$ ipython --no-banner

In [1]: import numpy as np

In [2]: from numpy import linalg as LA

In [3]: np.set_printoptions(precision=3, suppress=True, linewidth=140, legacy="1.25")

In [4]: arr = np.load("sample12.npy")

In [5]: print(arr)
[[-1.39  -1.995 -3.47  -1.099 -1.259  1.794]
 [ 2.607  1.98   4.97   8.213  7.223  5.728]
 [ 4.232  3.437  4.059  8.622  6.649  6.847]
 [-1.139 -3.652 -6.867 -4.89  -0.841 -3.678]
 [ 2.008  0.963 -1.063  2.925  2.027  3.873]
 [ 1.489  0.588  6.342  8.198  9.144  3.787]
 [ 2.112  3.342  7.28  10.966  5.819 10.803]
 [ 1.304 -0.202 -0.087  2.784  3.925  1.787]
 [-2.842 -3.545 -0.694 -0.18   1.712  0.049]
 [ 2.201  1.599  4.342  7.455  6.546  5.394]
 [-1.057 -1.009  1.599  3.443  2.502  4.089]]

In [6]: Uu, s, Vt = LA.svd(arr)

In [7]: print(np.argmax(s[:-1] / (s[1:] + 1e-6)) + 1)
4

In [8]: print(s.round(3) + 0)
[34.747  8.125  6.732  5.595  0.     0.   ]

In [9]: A2 = Uu[:, :4] @ np.diag(s[:4]) @ Vt[:4]

In [10]: print(LA.matrix_rank(arr, rtol=0.05))
4

In [11]: print(A2)
[[-1.39  -1.995 -3.47  -1.099 -1.259  1.794]
 [ 2.607  1.98   4.97   8.213  7.223  5.728]
 [ 4.232  3.437  4.059  8.622  6.649  6.847]
 [-1.139 -3.652 -6.867 -4.89  -0.841 -3.678]
 [ 2.008  0.963 -1.063  2.925  2.027  3.873]
 [ 1.489  0.588  6.342  8.198  9.144  3.787]
 [ 2.112  3.342  7.28  10.966  5.819 10.803]
 [ 1.304 -0.202 -0.087  2.784  3.925  1.787]
 [-2.842 -3.545 -0.694 -0.18   1.712  0.049]
 [ 2.201  1.599  4.342  7.455  6.546  5.394]
 [-1.057 -1.009  1.599  3.443  2.502  4.089]]

In [12]: print(LA.matrix_rank(A2))
4

In [13]: print(round(LA.norm(arr - A2, 2), 3), round(s[4], 3))
0.0 0.0

In [14]: x0 = np.array([-7, -4, 1, 2, 0, -9])

In [15]: h = np.maximum(A2 @ x0, 0)

In [16]: print(A2.T @ h)
[-137.091 -258.12  -290.759 -196.776   22.929 -142.04 ]

In [17]: print(np.maximum(A2 @ x0, 0) - np.maximum(-A2 @ x0, 0))
[ -4.107 -56.322 -83.689  39.045 -47.983 -24.113 -96.16  -18.921  32.583 -51.093 -16.875]

In [18]: print(h)
[ 0.     0.     0.    39.045  0.     0.     0.     0.    32.583  0.     0.   ]

In [19]: print(np.tanh(A2 @ x0))
[-0.999 -1.    -1.     1.    -1.    -1.    -1.    -1.     1.    -1.    -1.   ]

In [20]: print(np.flatnonzero(h > 1e-9))
[3 8]

In [21]: print(LA.lstsq(arr[:-1].T, arr[-1])[2])
4

In [22]: print(np.allclose(arr[:-1].T @ LA.lstsq(arr[:-1].T, arr[-1])[0], arr[-1]))
True

In [23]: print(arr @ LA.pinv(arr) @ arr)
[[-1.39  -1.995 -3.47  -1.099 -1.259  1.794]
 [ 2.607  1.98   4.97   8.213  7.223  5.728]
 [ 4.232  3.437  4.059  8.622  6.649  6.847]
 [-1.139 -3.652 -6.867 -4.89  -0.841 -3.678]
 [ 2.008  0.963 -1.063  2.925  2.027  3.873]
 [ 1.489  0.588  6.342  8.198  9.144  3.787]
 [ 2.112  3.342  7.28  10.966  5.819 10.803]
 [ 1.304 -0.202 -0.087  2.784  3.925  1.787]
 [-2.842 -3.545 -0.694 -0.18   1.712  0.049]
 [ 2.201  1.599  4.342  7.455  6.546  5.394]
 [-1.057 -1.009  1.599  3.443  2.502  4.089]]

In [24]: print(np.abs(np.diag(LA.qr(arr)[1])) > 1e-9)
[ True  True  True  True False False]

In [25]: print(np.unique(arr.round(6), axis=0).shape)
(11, 6)

In [26]: u, g = arr[10], arr[2]

In [27]: print(round(float(u @ u), 3))
39.518

In [28]: p = (u @ g) / (u @ u) * u

In [29]: print(np.round(LA.norm(u + g) ** 2 + LA.norm(u - g) ** 2, 3))
502.291

In [30]: r = LA.matrix_rank(arr)

In [31]: print(r)
4

In [32]: ns = LA.svd(arr)[2][r:].T

In [33]: print([int(LA.matrix_rank(np.delete(arr, i, axis=0))) for i in range(11)])
[4, 4, 4, 4, 4, 4, 4, 4, 4, 4, 4]

In [34]: feats = np.loadtxt("layer18.csv", delimiter=",")

In [35]: print(feats)
[[ -0.4  -1.8  -1.2  -1.2   0.    1.3   1.5   0.4]
 [  0.7  -0.1   0.8   1.9   0.4  -2.1   0.3  -0.7]
 [ -0.3  -1.1  -0.3  -1.5   2.1   0.2  -0.4   0.7]
 [ -0.7   1.2  -0.8  -0.1  -0.6   0.4   1.3  -0.4]
 [ -0.1   0.4  -0.3  -0.6  -1.6  -0.8   0.9   0.8]
 [ -1.3  -0.1  -0.4   0.3  -0.9  -0.3   0.2   0.4]
 [ -1.7  -0.8   0.    0.6   1.1  -0.1  -0.7  -0.3]
 [  0.2   0.1  -0.5   0.   -1.4  -1.9   2.2  -0.2]
 [ -0.5   1.9   0.7   0.5  -1.9  -2.7   1.1   0.1]
 [ -0.2  -0.9   0.4   0.7  -0.3  -0.3   0.8   0.1]
 [  0.   -1.   -0.2   2.   -1.   -0.2  -0.6  -0.4]
 [ -0.8  -0.2   0.   -0.9   0.9   0.6  -1.   -0.6]
 [  0.9   0.1   0.9   0.2   0.5   1.5  -1.7   1.4]
 [ -0.7  -0.3  -0.5  -0.1   2.    0.   -0.6  -0.1]
 [-10.    8.   -8.  -22.  -20.   -8.  -26.  -16. ]
 [  0.1   0.    0.1   1.2   0.1   1.7   0.2   0.8]
 [  0.1  -0.8  -0.2  -1.3  -0.9  -0.6   1.9   0.6]
 [  0.4   0.8   0.2  -0.7   0.6   1.    0.8  -0.8]
 [ -0.7  -1.   -0.5   0.9  -0.6   0.7  -0.5   0.3]
 [  0.    0.7   1.2   0.8  -1.5   0.7   0.6   0.1]
 [  0.    0.    1.5   0.    0.2   0.5  -0.4  -0.1]
 [ -0.7   0.2   0.   -0.8  -0.2  -0.7   1.   -2.6]
 [ -0.6   1.2  -0.6   0.    0.5  -0.6  -0.6  -1.5]
 [ -1.2  -0.5   1.1  -0.8   0.9  -0.1   1.2  -0.7]
 [ -0.1   0.1  -0.9   0.2  -2.    0.4   0.6   0.5]
 [  0.5   1.4   1.1  -0.7  -1.2   1.8   0.1   0.4]
 [  0.    1.6   0.6  -1.1  -1.2   0.1   1.1   1.9]
 [ -0.4   1.2   0.4   1.6   0.   -0.6  -0.8  -1.3]
 [ -0.4   1.7   0.5  -0.9   0.5   0.5  -1.2  -0.2]
 [  0.9   0.2  -0.9  -0.9   0.8   1.4  -3.7   2.2]
 [ -0.4   0.3   0.3  -0.6   1.6   1.1  -1.3   0.6]
 [ -0.8  -0.4   0.5   0.1  -2.1   0.2  -0.3   1. ]
 [ -0.5   0.    0.1  -0.7   0.3  -0.2  -0.6   1.1]
 [ -1.1   0.8   1.4   1.6   1.    0.2   0.4  -2.1]
 [ -0.3   0.4   1.7  -0.5  -0.4  -1.1   0.6  -1.7]
 [ -0.3   0.3   0.8  -2.1  -0.3   0.7  -0.5  -1.9]
 [  0.   -0.7  -1.1   0.1  -0.1   0.3   0.7  -2. ]
 [ -1.7  -1.2  -0.1   0.3   0.8  -0.5   0.8   1. ]
 [ -0.2  -0.3   0.1   0.4   0.3   0.9  -0.6   1.7]]

In [36]: # row 14 dominates

In [37]: cent = feats[[35, 23]].astype(float)

In [38]: for _ in range(3):
    ...:     lab = LA.norm(feats[:, None] - cent, axis=-1).argmin(axis=1)
    ...:     cent = np.array([feats[lab == j].mean(axis=0) for j in range(2)])
    ...: 

In [39]: print(lab)
[1 1 1 1 1 1 1 1 1 1 1 1 1 1 0 1 1 1 1 1 1 1 1 1 1 1 1 1 1 1 1 1 1 1 1 1 1 1 1]

In [40]: print(cent[1] - cent[0])
[ 9.676 -7.911  8.155 21.945 19.905  8.089 26.074 15.961]

In [41]: print(np.bincount(lab))
[ 1 38]

In [42]: print(np.abs(cent[1] - cent[0]).argmax())
6

In [43]: F = np.load("m.npy")

In [44]: print(F)
[[ -3  -3  -3  -3  -3  -3  -3  -3]
 [ -3  -6  -6  -6  -6  -6  -6  -6]
 [ -3  -6  -9  -9  -9  -9  -9  -9]
 [ -3  -6  -9 -12 -12 -12 -12 -12]
 [ -3  -6  -9 -12 -15 -15 -15 -15]
 [ -3  -6  -9 -12 -15 -18 -18 -18]
 [ -3  -6  -9 -12 -15 -18 -21 -21]
 [ -3  -6  -9 -12 -15 -18 -21 -24]]

In [45]: w, V = LA.eigh(F)

In [46]: x0 = np.array([-2, 0, -1, -2, 1, 0, -1, 2])

In [47]: print(LA.eigvalsh(F[1:, 1:]))
[-87.415  -9.482  -3.402  -1.807  -1.193  -0.914  -0.787]

In [48]: print(x0 @ F @ x0 / (x0 @ x0), round(float(w[0]), 3), round(w[-1], 3))
-4.2 -88.096 -0.776

In [49]: W1 = np.array([[4, 5, -1, 3, 1, -5],
    ...:     [-5, 0, 3, 1, 5, 2],
    ...:     [0, 2, 2, 5, 2, -3],
    ...:     [-5, 3, 3, -1, 4, 0],
    ...:     [-5, -3, 1, 2, -4, -4],
    ...:     [-3, 4, -5, 3, 0, 0],
    ...:     [-1, 0, 1, 2, -5, 4],
    ...:     [2, -1, 0, 1, -4, -1]])

In [50]: beta = np.array([-7, 4, 9, -3, -5, -8])

In [51]: act = np.maximum(F @ W1 + beta, 0)

In [52]: print(LA.matrix_rank(act))
3

In [53]: print((act > 0).mean(axis=0))
[1.    0.    0.    0.    0.875 1.   ]

In [54]: cent = np.array([[2, 3], [1, 4], [0, 0], [5, 0], [0, 4], [2, 4]])

In [55]: print((act @ cent).round(6).argmax(axis=1))
[1 1 1 1 1 1 1 1]

In [56]: print(W1 @ cent)
[[ 18  16]
 [ -1  13]
 [ 21   4]
 [-12  13]
 [-11 -59]
 [ 13   7]
 [ 16  -7]
 [  6 -18]]

In [57]: u, g = F[5], F[7]

In [58]: print(u @ u)
1467

In [59]: p = (u @ g) / (u @ u) * u

In [60]: print(np.outer(u, g))
[[  9  18  27  36  45  54  63  72]
 [ 18  36  54  72  90 108 126 144]
 [ 27  54  81 108 135 162 189 216]
 [ 36  72 108 144 180 216 252 288]
 [ 45  90 135 180 225 270 315 360]
 [ 54 108 162 216 270 324 378 432]
 [ 54 108 162 216 270 324 378 432]
 [ 54 108 162 216 270 324 378 432]]

In [61]: print(LA.matrix_rank(np.outer(u, g)))
1

In [62]: print(round(LA.norm(u + g) ** 2 + LA.norm(u - g) ** 2, 3))
6606.0

In [63]: print(np.round((g - p) @ u, 3))
-0.0

In [64]: print(g - p)
[ 0.331  0.663  0.994  1.325  1.656  1.988 -1.012 -4.012]

In [65]: print(p)
[ -3.331  -6.663  -9.994 -13.325 -16.656 -19.988 -19.988 -19.988]
